$ python3 -q
>>> import numpy as np
>>> from numpy import linalg as LA
>>> np.set_printoptions(precision=2, suppress=True, linewidth=200, legacy="1.25")
>>> arr = np.array([[4.0, 1.0, 0.0, 0.0, 0.0, 0.0],
...     [0.0, 4.0, 1.0, 0.0, 0.0, 0.0],
...     [0.0, 0.0, 4.0, 1.0, 0.0, 0.0],
...     [0.0, 0.0, 0.0, 4.0, 1.0, 0.0],
...     [0.0, 0.0, 0.0, 0.0, 4.0, 1.0],
...     [0.0, 0.0, 0.0, 0.0, 0.0, 4.0]])
>>> print(arr @ arr)
[[16.  8.  1.  0.  0.  0.]
 [ 0. 16.  8.  1.  0.  0.]
 [ 0.  0. 16.  8.  1.  0.]
 [ 0.  0.  0. 16.  8.  1.]
 [ 0.  0.  0.  0. 16.  8.]
 [ 0.  0.  0.  0.  0. 16.]]
>>> print(np.sort(LA.eigvals(arr)))
[4. 4. 4. 4. 4. 4.]
>>> cov = arr.T @ arr
>>> print(LA.eigvalsh(cov)[::-1])
[24.16 21.83 18.52 14.94 11.82  9.73]
>>> print((arr @ arr.T).shape)
(6, 6)
>>> print(LA.matrix_rank(cov))
6
>>> print(np.diag(cov))
[16. 17. 17. 17. 17. 17.]
>>> print(np.allclose(cov, cov.T))
True
>>> w1 = np.array([[-2, -1, 2, 1],
...     [1, -1, -2, -1],
...     [-2, 0, -2, 2],
...     [-2, -2, -2, 2],
...     [-2, 0, -2, 1],
...     [1, -1, -1, 0]])
>>> b = np.array([-1, 2, -2, -2])
>>> H = np.maximum(arr @ w1 + b, 0)
>>> print((H > 0).mean(axis=0))
[0.33 0.17 0.17 0.67]
>>> Z = np.array([[6, 2], [0, -9], [-2, -7], [5, -6]])
>>> print(H @ Z)
[[ -3. -34.]
 [  6.   2.]
 [ 40. -48.]
 [ 35. -42.]
 [ 10. -21.]
 [ 18.   6.]]
>>> left, s = LA.svd(arr)
Traceback (most recent call last):
  File "<python-input-18>", line 1, in <module>
    left, s = LA.svd(arr)
    ^^^^^^^
ValueError: too many values to unpack (expected 2)
>>> left, s, Vt = LA.svd(arr, full_matrices=False)
>>> print(s)
[4.92 4.67 4.3  3.87 3.44 3.12]
>>> print(np.round(Vt @ Vt.T, 2) + 0)
[[1. 0. 0. 0. 0. 0.]
 [0. 1. 0. 0. 0. 0.]
 [0. 0. 1. 0. 0. 0.]
 [0. 0. 0. 1. 0. 0.]
 [0. 0. 0. 0. 1. 0.]
 [0. 0. 0. 0. 0. 1.]]
>>> print(np.round(left.T @ left, 2) + 0)
[[1. 0. 0. 0. 0. 0.]
 [0. 1. 0. 0. 0. 0.]
 [0. 0. 1. 0. 0. 0.]
 [0. 0. 0. 1. 0. 0.]
 [0. 0. 0. 0. 1. 0.]
 [0. 0. 0. 0. 0. 1.]]
>>> print(round(float(np.sqrt((s ** 2).sum())), 2), round(LA.norm(arr), 2))
10.05 10.05
